$ python3 -q
>>> import numpy as np
>>> import numpy.linalg as la
>>> np.set_printoptions(suppress=True, linewidth=100)
>>> tidy = lambda a: np.round(a, 2) + 0
>>> F = np.load("block10.npy")
>>> print(F)
[[ 3  2  2  5 -1  0 -3  2 -3  1  2  4  0]
 [ 1 -4  0  3 -3  2  1  2 -3  2 -1  2  2]
 [ 0  2 -1  2  0 -1  0  6 -4  1 -4  3  1]
 [-1  2  0  1 -4 -4 -1  4  0 -3 -3  3 -2]
 [-1  4 -2  4 -3 -3  0  3 -2 -4 -2  1 -4]
 [ 2  2 -1  0  2  2  1  0 -1 -2  0 -2 -1]
 [ 6  2 -2  6 -1  4  0  4  0 -1  4  3  5]
 [-2  0 -1  0 -4 -2  2  0  0 -2 -2 -1 -1]
 [ 1  6  0  3  2 -1 -1  2 -4  1  0  1  0]
 [ 2  3 -3  2  3 -2 -1  4 -1  1 -1  0  3]
 [ 5  2 -1  3 -1  2  3  2 -1 -2  1  0  1]
 [ 1 -3 -1  2 -6 -1  0  3  1  0 -1  2  1]
 [ 1  3  3  0 -5 -6 -1  0  0 -1 -2  2 -5]
 [ 1  4  1  2 -6 -1  3  2  2 -1  1  3  2]
 [-1  6  0  1 -1 -3  0  1  1 -2  0  1  1]
 [ 3  1 -2  0  1  1 -1  1  1 -2  1 -1  0]
 [ 5  2 -1  4  3  2  0  3 -3 -1  0  0  1]
 [ 1 -1  0  2 -3 -2  1  2 -3  1 -2  2  2]
 [ 2  3  0  1  1 -1  2  4 -3  3 -3  1  2]
 [ 3  3 -3  4  0  3  3  6 -4 -2 -2  1  1]
 [ 0  3 -1  3 -2 -3 -2  2 -4  2 -1  3  2]
 [ 4 -4 -1  4 -4  3  0  3  2  1  3  3  3]
 [-2  3  1  3 -9  1  2 -1  0 -2  3  3  0]
 [ 0 -1 -4  3 -2  2  0  5  0 -1  0  2  2]
 [-3  3  1  1 -5 -2 -3  1  0 -4  0  3 -5]
 [ 2  1 -2  4  0  0  1  1  0 -2  2  0  2]
 [ 2  3 -3  2  3 -2 -1  4 -1  1 -1  0  3]
 [-2 -3 -1  3 -6  0  0  4 -2 -2 -3  3 -1]
 [-1  3  0  0 -3 -2 -2  0 -1 -6 -2  0 -8]
 [ 3 -3  0  3 -2 -1  3  5 -6  5 -6  2  2]
 [-1  2  0 -1 -2 -2  1  0  2 -2 -1 -1 -2]
 [ 4  0 -3  2 -1  3  1  1  2 -3  3 -1  1]
 [ 0 -4  1  2 -4  1  1  1 -3  3 -2  3  2]
 [ 2  2  1  4  0  1 -1  3 -2  2  1  4  4]
 [ 0  4  1  1  0  1  0  1 -3  2  0  1 -1]]
>>> x0 = np.array([-1, 3, -2, -3, -3, -1, 0, 0, 1, -2, 2, -1, 2])
>>> y = F @ x0
>>> print(y)
[-18 -22 -12  13  10   1   2  17  -4   1   2   4   9  29  28   8 -19  -6 -10  -6   2  -8  33   4
  19   5   1  -5  12 -40  19  13 -21 -11  -4]
>>> rng = np.random.default_rng(47252)
>>> y = y + 0.05 * rng.normal(size=35)
>>> print(tidy(y))
[-17.91 -21.99 -12.01  13.     9.93   0.97   1.97  16.94  -3.93   0.99   2.03   3.98   9.02  29.02
  28.06   7.92 -19.    -6.02  -9.99  -5.93   1.99  -8.02  33.01   4.02  18.96   4.98   0.94  -5.04
  11.97 -40.    18.93  12.94 -20.98 -10.98  -3.98]
>>> c, *_ = la.lstsq(F, y)
>>> print(tidy(c))
[-1.01  2.99 -1.99 -3.01 -2.99 -1.01  0.02  0.01  0.99 -2.    2.02 -0.98  1.99]
>>> print(tidy(F.T @ (y - F @ c)))
[0. 0. 0. 0. 0. 0. 0. 0. 0. 0. 0. 0. 0.]
>>> idx = F[:, 5] > np.median(F[:, 5])
>>> r0 = F[idx].mean(axis=0) - F[~idx].mean(axis=0)
>>> print(tidy((((F - F.mean(axis=0)) @ r0 > 0) == idx).mean()))
0.91
>>> print(idx.astype(int))
[1 1 0 0 0 1 1 0 0 0 1 0 0 0 0 1 1 0 0 1 0 1 1 1 0 1 0 1 0 0 0 1 1 1 1]
>>> cen = F - F.mean(axis=0)
>>> left, sv, vt = la.svd(cen, full_matrices=False)
>>> print(tidy(np.abs(vt[-1])))
[0.09 0.1  0.33 0.2  0.13 0.16 0.04 0.49 0.3  0.11 0.46 0.47 0.1 ]
>>> print(np.abs(left[:, 0]).argmax())
28
>>> D = la.norm(F[:, None] - F[None], axis=-1)
>>> print(tidy(D[:5, :5]))
[[ 0.    9.49  9.64 11.14 11.27]
 [ 9.49  0.    9.33 12.   13.23]
 [ 9.64  9.33  0.    8.66  9.7 ]
 [11.14 12.    8.66  0.    5.92]
 [11.27 13.23  9.7   5.92  0.  ]]
>>> print(la.matrix_rank(D ** 2))
15
>>> arr = np.load("x.npy")
>>> print(arr)
[[0 0 0 0 0 1 0]
 [0 1 0 0 0 0 0]
 [0 0 0 1 0 0 0]
 [0 0 1 0 0 0 0]
 [0 0 0 0 1 0 0]
 [1 0 0 0 0 0 0]
 [0 0 0 0 0 0 1]]
>>> A2 = la.inv(arr)
>>> print(arr @ A2)
[[1. 0. 0. 0. 0. 0. 0.]
 [0. 1. 0. 0. 0. 0. 0.]
 [0. 0. 1. 0. 0. 0. 0.]
 [0. 0. 0. 1. 0. 0. 0.]
 [0. 0. 0. 0. 1. 0. 0.]
 [0. 0. 0. 0. 0. 1. 0.]
 [0. 0. 0. 0. 0. 0. 1.]]
>>> print(np.allclose(A2, arr.T))
True
>>> print(tidy(la.det(arr) * A2))
[[0. 0. 0. 0. 0. 1. 0.]
 [0. 1. 0. 0. 0. 0. 0.]
 [0. 0. 0. 1. 0. 0. 0.]
 [0. 0. 1. 0. 0. 0. 0.]
 [0. 0. 0. 0. 1. 0. 0.]
 [1. 0. 0. 0. 0. 0. 0.]
 [0. 0. 0. 0. 0. 0. 1.]]
>>> r0, g = arr[3], arr[0]
>>> print(r0 @ r0)
1
>>> p = (r0 @ g) / (r0 @ r0) * r0
>>> print(la.matrix_rank(np.outer(r0, g)))
1
>>> print(np.outer(r0, g))
[[0 0 0 0 0 0 0]
 [0 0 0 0 0 0 0]
 [0 0 0 0 0 1 0]
 [0 0 0 0 0 0 0]
 [0 0 0 0 0 0 0]
 [0 0 0 0 0 0 0]
 [0 0 0 0 0 0 0]]
>>> print(tidy(la.det(arr)))
1.0
>>> print((la.matrix_power((arr != 0) + (arr.T != 0) + np.eye(7), 7) > 0).astype(int))
[[1 0 0 0 0 1 0]
 [0 1 0 0 0 0 0]
 [0 0 1 1 0 0 0]
 [0 0 1 1 0 0 0]
 [0 0 0 0 1 0 0]
 [1 0 0 0 0 1 0]
 [0 0 0 0 0 0 1]]
>>> print((arr != 0).astype(int))
[[0 0 0 0 0 1 0]
 [0 1 0 0 0 0 0]
 [0 0 0 1 0 0 0]
 [0 0 1 0 0 0 0]
 [0 0 0 0 1 0 0]
 [1 0 0 0 0 0 0]
 [0 0 0 0 0 0 1]]
>>> print(tidy(np.sort(la.eigvals(arr).real)))
[-1. -1.  1.  1.  1.  1.  1.]
>>> ev, evecs = la.eigh(arr)
>>> x0 = np.array([3, 3, 1, -1, -1, -2, 3])
>>> print(tidy(x0 @ arr @ x0 / (x0 @ x0)), ev[0], ev[-1])
0.15 -1.0 1.0
>>> A = np.loadtxt("sample12.csv", delimiter=",")
>>> print(tidy(A))
[[ 5.51 -0.66  0.74 -0.64 -0.21  0.95  1.22 -0.86 -0.13  0.11  0.62 -0.28  0.25 -0.29  0.26]
 [-0.66  4.09 -0.29  0.3   0.34 -1.19 -2.23  1.07  1.16 -1.28  0.29 -0.7   0.19 -0.29  0.43]
 [ 0.74 -0.29  4.24  1.95  0.84 -0.99  0.32 -0.41 -0.59  1.13  0.11  1.88 -0.21  0.78  1.33]
 [-0.64  0.3   1.95  4.71  0.59  0.61 -1.17  0.19  0.47 -0.08 -0.73  0.3  -1.25 -0.58 -0.42]
 [-0.21  0.34  0.84  0.59  5.13 -0.66  1.09  0.87 -0.49 -1.23  1.73  0.23  0.57  1.25 -0.14]
 [ 0.95 -1.19 -0.99  0.61 -0.66  4.88 -1.12  0.15 -0.83  0.21  0.   -0.55 -0.18  0.54  0.95]
 [ 1.22 -2.23  0.32 -1.17  1.09 -1.12  3.94  0.4  -0.1  -0.32 -1.18  0.89  1.1  -0.39  0.33]
 [-0.86  1.07 -0.41  0.19  0.87  0.15  0.4   5.2  -0.79 -1.08 -1.68  0.53  0.19 -1.37 -0.76]
 [-0.13  1.16 -0.59  0.47 -0.49 -0.83 -0.1  -0.79  3.94 -0.73 -0.11 -0.27 -0.62  1.58 -1.17]
 [ 0.11 -1.28  1.13 -0.08 -1.23  0.21 -0.32 -1.08 -0.73  3.4   0.02 -1.77 -1.04  0.19  0.37]
 [ 0.62  0.29  0.11 -0.73  1.73  0.   -1.18 -1.68 -0.11  0.02  4.89  0.92 -0.9   0.99 -1.3 ]
 [-0.28 -0.7   1.88  0.3   0.23 -0.55  0.89  0.53 -0.27 -1.77  0.92  5.01 -0.32  0.34  0.28]
 [ 0.25  0.19 -0.21 -1.25  0.57 -0.18  1.1   0.19 -0.62 -1.04 -0.9  -0.32  5.99  0.38  0.09]
 [-0.29 -0.29  0.78 -0.58  1.25  0.54 -0.39 -1.37  1.58  0.19  0.99  0.34  0.38  4.2  -0.13]
 [ 0.26  0.43  1.33 -0.42 -0.14  0.95  0.33 -0.76 -1.17  0.37 -1.3   0.28  0.09 -0.13  4.87]]
>>> hat = F @ la.solve(F.T @ F, F.T)
>>> print(tidy(np.diag(hat)))
[0.44 0.21 0.31 0.35 0.56 0.2  0.36 0.31 0.29 0.26 0.31 0.4  0.53 0.43 0.38 0.28 0.36 0.46 0.26
 0.39 0.58 0.43 0.54 0.39 0.32 0.42 0.26 0.37 0.47 0.49 0.22 0.26 0.44 0.33 0.4 ]
